% python3 -q
>>> import numpy as np
>>> np.set_printoptions(suppress=True, linewidth=140)
>>> def tidy(a):
...     return np.round(a, 3) + 0
... 
>>> E = np.loadtxt("w.csv", delimiter=",")
>>> print(E)
[[1.    0.7   0.49  0.343 0.24  0.168 0.118 0.082 0.058 0.04  0.028 0.02  0.014 0.01  0.007]
 [0.7   1.    0.7   0.49  0.343 0.24  0.168 0.118 0.082 0.058 0.04  0.028 0.02  0.014 0.01 ]
 [0.49  0.7   1.    0.7   0.49  0.343 0.24  0.168 0.118 0.082 0.058 0.04  0.028 0.02  0.014]
 [0.343 0.49  0.7   1.    0.7   0.49  0.343 0.24  0.168 0.118 0.082 0.058 0.04  0.028 0.02 ]
 [0.24  0.343 0.49  0.7   1.    0.7   0.49  0.343 0.24  0.168 0.118 0.082 0.058 0.04  0.028]
 [0.168 0.24  0.343 0.49  0.7   1.    0.7   0.49  0.343 0.24  0.168 0.118 0.082 0.058 0.04 ]
 [0.118 0.168 0.24  0.343 0.49  0.7   1.    0.7   0.49  0.343 0.24  0.168 0.118 0.082 0.058]
 [0.082 0.118 0.168 0.24  0.343 0.49  0.7   1.    0.7   0.49  0.343 0.24  0.168 0.118 0.082]
 [0.058 0.082 0.118 0.168 0.24  0.343 0.49  0.7   1.    0.7   0.49  0.343 0.24  0.168 0.118]
 [0.04  0.058 0.082 0.118 0.168 0.24  0.343 0.49  0.7   1.    0.7   0.49  0.343 0.24  0.168]
 [0.028 0.04  0.058 0.082 0.118 0.168 0.24  0.343 0.49  0.7   1.    0.7   0.49  0.343 0.24 ]
 [0.02  0.028 0.04  0.058 0.082 0.118 0.168 0.24  0.343 0.49  0.7   1.    0.7   0.49  0.343]
 [0.014 0.02  0.028 0.04  0.058 0.082 0.118 0.168 0.24  0.343 0.49  0.7   1.    0.7   0.49 ]
 [0.01  0.014 0.02  0.028 0.04  0.058 0.082 0.118 0.168 0.24  0.343 0.49  0.7   1.    0.7  ]
 [0.007 0.01  0.014 0.02  0.028 0.04  0.058 0.082 0.118 0.168 0.24  0.343 0.49  0.7   1.   ]]
>>> # equal to its transpose
>>> A2 = np.array([[2, 3],
...     [3, 2],
...     [2, 2],
...     [2, 3],
...     [9, 7],
...     [9, 6],
...     [6, 9],
...     [6, 8],
...     [5, 1],
...     [2, 7],
...     [1, 4],
...     [9, 0],
...     [0, 2],
...     [7, 2],
...     [1, 3]])
>>> print(np.linalg.matrix_rank(E @ A2))
2
>>> print(np.vstack([E, A2.T]).shape)
(17, 15)
>>> print(tidy(np.einsum("ij->j", E)))
[3.318 4.011 4.491 4.82  5.04  5.18  5.258 5.282 5.258 5.18  5.04  4.82  4.491 4.011 3.318]
>>> x0 = np.array([3, 0, -2, 2, 2, 0, 2, -1, 1, -1, 0, 1, 0, -1, -2])
>>> y = E @ x0
>>> print(tidy(y))
[ 3.354  2.602  2.19   3.515  3.835  3.191  2.957  1.644  1.273  0.338  0.172  0.033 -0.833 -1.81  -2.284]
>>> print(tidy(np.linalg.solve(E.T, E[10])))
[0. 0. 0. 0. 0. 0. 0. 0. 0. 0. 1. 0. 0. 0. 0.]
>>> print(tidy(np.linalg.solve(E, y + E[:, 2])))
[ 3.  0. -1.  2.  2.  0.  2. -1.  1. -1.  0.  1.  0. -1. -2.]
>>> print(tidy(np.linalg.solve(E, y)))
[ 3.  0. -2.  2.  2.  0.  2. -1.  1. -1.  0.  1.  0. -1. -2.]
>>> K = np.load("data.npy")
>>> print(tidy(K))
[[0.4   0.    0.2   0.2   0.2   0.    0.    0.   ]
 [0.    0.667 0.    0.    0.    0.    0.    0.333]
 [0.2   0.2   0.4   0.    0.2   0.    0.    0.   ]
 [0.2   0.2   0.    0.2   0.    0.    0.2   0.2  ]
 [0.25  0.25  0.    0.25  0.25  0.    0.    0.   ]
 [0.    0.333 0.    0.    0.333 0.333 0.    0.   ]
 [0.333 0.    0.    0.    0.    0.    0.667 0.   ]
 [0.    0.25  0.25  0.    0.    0.    0.    0.5  ]]
>>> t = np.radians(120)
>>> r_ = np.eye(8)
>>> r_[7, 7] = r_[2, 2] = np.cos(t)
>>> r_[7, 2], r_[2, 7] = -np.sin(t), np.sin(t)
>>> print(tidy(r_))
[[ 1.     0.     0.     0.     0.     0.     0.     0.   ]
 [ 0.     1.     0.     0.     0.     0.     0.     0.   ]
 [ 0.     0.    -0.5    0.     0.     0.     0.     0.866]
 [ 0.     0.     0.     1.     0.     0.     0.     0.   ]
 [ 0.     0.     0.     0.     1.     0.     0.     0.   ]
 [ 0.     0.     0.     0.     0.     1.     0.     0.   ]
 [ 0.     0.     0.     0.     0.     0.     1.     0.   ]
 [ 0.     0.    -0.866  0.     0.     0.     0.    -0.5  ]]
>>> A2 = K @ r_.T
>>> print(np.allclose(K @ K.T, A2 @ A2.T))
True
>>> print(tidy(np.linalg.svd(K, compute_uv=False)), tidy(np.linalg.svd(A2, compute_uv=False)))
[1.113 0.829 0.644 0.517 0.384 0.252 0.078 0.064] [1.113 0.829 0.644 0.517 0.384 0.252 0.078 0.064]
>>> print(tidy(np.linalg.det(r_)), np.trace(r_))
1.0 5.0
>>> print(np.allclose(np.linalg.norm(K, axis=1), np.linalg.norm(A2, axis=1)))
True
>>> print(tidy(np.abs(A2 - K).max(axis=0)))
[0.    0.    0.6   0.    0.    0.    0.    0.967]
>>> x0 = np.array([0, -1, 2, -2, 2, -1, 0, 2])
>>> y = K @ x0
>>> print(tidy(y))
[ 0.4   0.    1.   -0.2  -0.25  0.    0.    1.25]
>>> print(tidy(np.linalg.solve(K, 4 * y)))
[ 0. -4.  8. -8.  8. -4.  0.  8.]
>>> print(tidy(np.linalg.solve(K, K[:, 5])))
[0. 0. 0. 0. 0. 1. 0. 0.]
>>> print(tidy(np.linalg.solve(K.T, K[6])))
[0. 0. 0. 0. 0. 0. 1. 0.]
>>> print(tidy(np.linalg.matrix_power(K, 100)))
[[0.106 0.355 0.142 0.047 0.066 0.    0.028 0.255]
 [0.106 0.355 0.142 0.047 0.066 0.    0.028 0.255]
 [0.106 0.355 0.142 0.047 0.066 0.    0.028 0.255]
 [0.106 0.355 0.142 0.047 0.066 0.    0.028 0.255]
 [0.106 0.355 0.142 0.047 0.066 0.    0.028 0.255]
 [0.106 0.355 0.142 0.047 0.066 0.    0.028 0.255]
 [0.106 0.355 0.142 0.047 0.066 0.    0.028 0.255]
 [0.106 0.355 0.142 0.047 0.066 0.    0.028 0.255]]
>>> print(K @ np.ones(8))
[1. 1. 1. 1. 1. 1. 1. 1.]
>>> print(K.sum(axis=1))
[1. 1. 1. 1. 1. 1. 1. 1.]
>>> pr = np.eye(8)[7]
>>> for _ in range(6):
...     pr = pr @ K
...     print(pr.round(3))
... 
[0.   0.25 0.25 0.   0.   0.   0.   0.5 ]
[0.05  0.342 0.225 0.    0.05  0.    0.    0.333]
[0.078 0.369 0.183 0.023 0.068 0.    0.    0.281]
[0.089 0.374 0.159 0.037 0.069 0.    0.005 0.268]
[0.094 0.373 0.148 0.042 0.067 0.    0.01  0.266]
[0.096 0.37  0.144 0.044 0.065 0.    0.015 0.266]
